% python3 -q
>>> import numpy as np
>>> np.set_printoptions(suppress=True, linewidth=140)
>>> def tidy(a):
...     return np.round(a, 3) + 0
... 
>>> arr = np.load("m.npy")
>>> arr
array([[0, 6, 4, 2, 1, 3, 3, 3, 9, 9],
       [0, 0, 6, 5, 5, 4, 5, 2, 9, 6],
       [0, 0, 0, 5, 0, 5, 3, 6, 4, 0],
       [0, 0, 0, 0, 3, 7, 9, 0, 5, 8],
       [0, 0, 0, 0, 0, 8, 2, 7, 1, 0],
       [0, 0, 0, 0, 0, 0, 1, 0, 8, 0],
       [0, 0, 0, 0, 0, 0, 0, 4, 3, 8],
       [0, 0, 0, 0, 0, 0, 0, 0, 2, 7],
       [0, 0, 0, 0, 0, 0, 0, 0, 0, 6],
       [0, 0, 0, 0, 0, 0, 0, 0, 0, 0]])
>>> np.unique(arr.round(6), axis=0).shape
(10, 10)
>>> np.allclose(arr[:-1].T @ np.linalg.lstsq(arr[:-1].T, arr[-1])[0], arr[-1])
True
>>> tidy(arr @ np.linalg.pinv(arr) @ arr)
array([[0., 6., 4., 2., 1., 3., 3., 3., 9., 9.],
       [0., 0., 6., 5., 5., 4., 5., 2., 9., 6.],
       [0., 0., 0., 5., 0., 5., 3., 6., 4., 0.],
       [0., 0., 0., 0., 3., 7., 9., 0., 5., 8.],
       [0., 0., 0., 0., 0., 8., 2., 7., 1., 0.],
       [0., 0., 0., 0., 0., 0., 1., 0., 8., 0.],
       [0., 0., 0., 0., 0., 0., 0., 4., 3., 8.],
       [0., 0., 0., 0., 0., 0., 0., 0., 2., 7.],
       [0., 0., 0., 0., 0., 0., 0., 0., 0., 6.],
       [0., 0., 0., 0., 0., 0., 0., 0., 0., 0.]])
>>> np.abs(np.diag(np.linalg.qr(arr)[1])) > 1e-9
array([False, False, False, False, False, False, False, False, False, False])
>>> C = 3 * np.array([[-0.5, 0.4, -0.6, -1.5, -1.7, 0.8, -0.4, 0.0],
...     [-1.5, 0.3, 0.5, 0.0, 0.9, 1.3, 1.0, 0.0],
...     [-0.3, -0.6, 0.7, 2.9, 0.3, -0.1, 0.5, 1.0]])
>>> rng = np.random.default_rng(881)
>>> z = rng.integers(0, 3, 32)
>>> data = C[z] + rng.normal(size=(32, 8))
>>> tidy(data)
array([[-3.707,  1.157,  2.35 , -0.63 ,  2.751,  3.467,  3.805,  0.052],
       [-3.288,  0.217, -0.344, -3.451, -5.001,  1.579, -2.982, -2.335],
       [-1.5  , -2.087,  2.901, 10.913,  1.317, -0.16 ,  3.749,  3.161],
       [-0.792, -1.67 ,  2.795,  8.269,  1.894,  0.791,  1.109,  3.314],
       [-2.543, -1.682,  1.018,  8.219,  0.186,  0.235,  0.67 ,  2.575],
       [-5.246,  1.539,  1.18 , -0.672,  2.637,  2.504,  6.328, -0.088],
       [-4.192,  0.828,  0.171,  0.6  ,  2.242,  4.282,  3.975,  0.599],
       [-4.175,  1.707,  1.72 ,  0.321,  1.782,  3.332,  3.015, -0.405],
       [-1.177,  0.963, -2.641, -5.068, -6.127,  2.204, -0.009,  0.031],
       [-0.778, -2.013,  1.327,  9.013, -0.543, -0.235,  2.243,  3.305],
       [-1.842,  2.771, -0.239, -6.164, -5.454,  2.755,  0.389,  1.598],
       [ 0.302, -2.5  ,  1.44 ,  8.95 ,  1.006, -1.019,  0.004,  2.66 ],
       [-4.071,  0.086,  3.182,  0.787,  4.01 ,  4.399,  2.016, -0.741],
       [ 0.018,  2.034, -2.815, -4.017, -6.842,  1.355, -0.633,  0.157],
       [-1.738,  0.619,  2.159,  1.201,  1.609,  2.378,  4.39 ,  0.345],
       [-1.823, -0.259, -1.373, -6.175, -3.728,  3.542, -2.581, -0.622],
       [-1.255, -1.971,  1.778,  8.616,  0.627,  0.276,  0.914,  2.576],
       [-3.097,  0.929, -3.388, -3.595, -3.625,  2.238, -3.21 , -0.672],
       [-1.318, -2.009,  3.015,  8.246,  1.252, -0.892,  2.414,  4.47 ],
       [-4.527,  0.672,  0.514,  0.284,  4.222,  4.294,  2.185, -0.375],
       [-1.254, -2.645,  1.938,  9.222,  3.209, -0.258,  1.262,  3.113],
       [ 0.308, -2.255,  0.7  ,  8.942,  0.893,  0.782,  2.464,  3.497],
       [-4.641,  0.823,  0.813,  0.682,  2.655,  4.997,  2.823,  0.824],
       [-3.104, -3.761,  2.362,  7.719,  0.232,  0.717,  3.149,  3.764],
       [-0.093, -1.799,  2.399,  9.47 ,  0.104, -0.461,  1.224,  1.543],
       [-5.456,  0.377,  0.278, -1.378,  2.131,  4.378,  1.726,  0.484],
       [-1.487, -2.282,  3.549,  9.669,  1.24 , -0.938,  1.782,  2.618],
       [-2.241, -1.731,  1.89 ,  8.774,  0.454, -1.878, -0.318,  2.552],
       [-4.272,  0.672,  1.661,  0.591,  3.19 ,  4.016,  2.309,  0.178],
       [-1.373, -3.302,  1.638,  9.061,  1.848, -0.259,  2.121,  3.807],
       [-3.196,  1.234,  0.873,  0.984,  2.89 ,  3.871,  1.645,  0.327],
       [-0.374, -1.388,  2.259,  8.89 ,  1.117, -1.036,  0.763,  5.338]])
>>> W = np.array([[2, 2, 0, 0, 2, 2],
...     [2, 2, 2, 0, 1, 0],
...     [0, 2, 1, 0, 1, 0],
...     [1, 2, 0, 2, 0, 2],
...     [0, 1, 1, 0, 0, 2],
...     [1, 2, 1, 2, 2, 1],
...     [0, 1, 2, 1, 1, 0],
...     [1, 2, 0, 0, 1, 0]])
>>> coef = np.array([0, 1, 0, 2, 1, 1])
>>> H = np.maximum(data @ W + coef, 0)
>>> tidy((H > 0).mean(axis=0))
array([0.562, 0.812, 0.75 , 0.812, 0.844, 0.75 ])
>>> np.linalg.matrix_rank(H)
np.int64(6)
>>> C = np.array([[-3, -3], [3, -4], [-3, 2], [-2, 1], [0, 5], [-5, -4]])
>>> W @ C
array([[-10, -12],
       [ -6,  -5],
       [  3,  -1],
       [-11, -17],
       [-10, -10],
       [ -9,  -1],
       [ -5,   6],
       [  3,  -6]])
>>> cen = data - data.mean(axis=0)
>>> V = np.linalg.svd(cen)[2][:1]
>>> A2 = cen - cen @ V.T @ V
>>> tidy((cen @ V.T).std(axis=0))
array([6.504])
>>> np.linalg.norm(A2, axis=1).round(6).argmax()
np.int64(13)
>>> tidy(A2.std(axis=0))
array([1.472, 0.839, 1.122, 0.474, 2.532, 1.338, 1.944, 0.98 ])
